$ python -q
>>> import numpy as np
>>> import numpy.linalg as la
>>> np.set_printoptions(precision=4, suppress=True, linewidth=120, floatmode="fixed")
>>> K = np.loadtxt("data.csv", delimiter=",")
>>> K
array([[ 3.0000,  2.0000,  2.0000, -1.0000],
       [ 1.0000, 15.0000,  1.0000,  3.0000],
       [-2.0000, -3.0000,  7.0000, -1.0000],
       [-2.0000,  3.0000,  1.0000,  5.0000]])
>>> x0 = np.array([1, -2, -1, -1])
>>> target = K @ x0
>>> beta, lr = np.zeros(4), 1 / la.norm(K, 2) ** 2
>>> for i in range(30):
...     beta -= lr * K.T @ (K @ beta - target)
...     if i % 10 == 0: print(i, round(la.norm(K @ beta - target), 4))
... 
0 8.6576
10 1.5958
20 0.7319
>>> beta
array([ 0.7727, -1.9421, -1.0454, -1.1535])
>>> u = np.array([2, 0, 2, 1])
>>> A2 = K + np.outer(u, np.eye(4)[3])
>>> A2
array([[ 3.0000,  2.0000,  2.0000,  1.0000],
       [ 1.0000, 15.0000,  1.0000,  3.0000],
       [-2.0000, -3.0000,  7.0000,  1.0000],
       [-2.0000,  3.0000,  1.0000,  6.0000]])
>>> print(la.matrix_rank(A2 - K))
1
>>> W0 = np.loadtxt("block4.csv", delimiter=",")
>>> W0
array([[4.0000, 1.0000, 1.0000, 1.0000, 1.0000],
       [1.0000, 4.0000, 1.0000, 1.0000, 1.0000],
       [1.0000, 1.0000, 4.0000, 1.0000, 1.0000],
       [1.0000, 1.0000, 1.0000, 4.0000, 1.0000],
       [1.0000, 1.0000, 1.0000, 1.0000, 4.0000]])
>>> # symmetric
>>> O = W0.astype(float).copy()
>>> for j in range(5):
...     O[:, j] -= O[:, :j] @ (O[:, :j].T @ O[:, j])
...     O[:, j] /= la.norm(O[:, j])
... 
>>> np.round(O.T @ O, 4) + 0
array([[1.0000, 0.0000, 0.0000, 0.0000, 0.0000],
       [0.0000, 1.0000, 0.0000, 0.0000, 0.0000],
       [0.0000, 0.0000, 1.0000, 0.0000, 0.0000],
       [0.0000, 0.0000, 0.0000, 1.0000, 0.0000],
       [0.0000, 0.0000, 0.0000, 0.0000, 1.0000]])
>>> np.round(O.T @ W0, 4) + 0
array([[4.4721, 2.4597, 2.4597, 2.4597, 2.4597],
       [0.0000, 3.7350, 1.3253, 1.3253, 1.3253],
       [0.0000, 0.0000, 3.4919, 0.9146, 0.9146],
       [0.0000, 0.0000, 0.0000, 3.3700, 0.6994],
       [0.0000, 0.0000, 0.0000, 0.0000, 3.2967]])
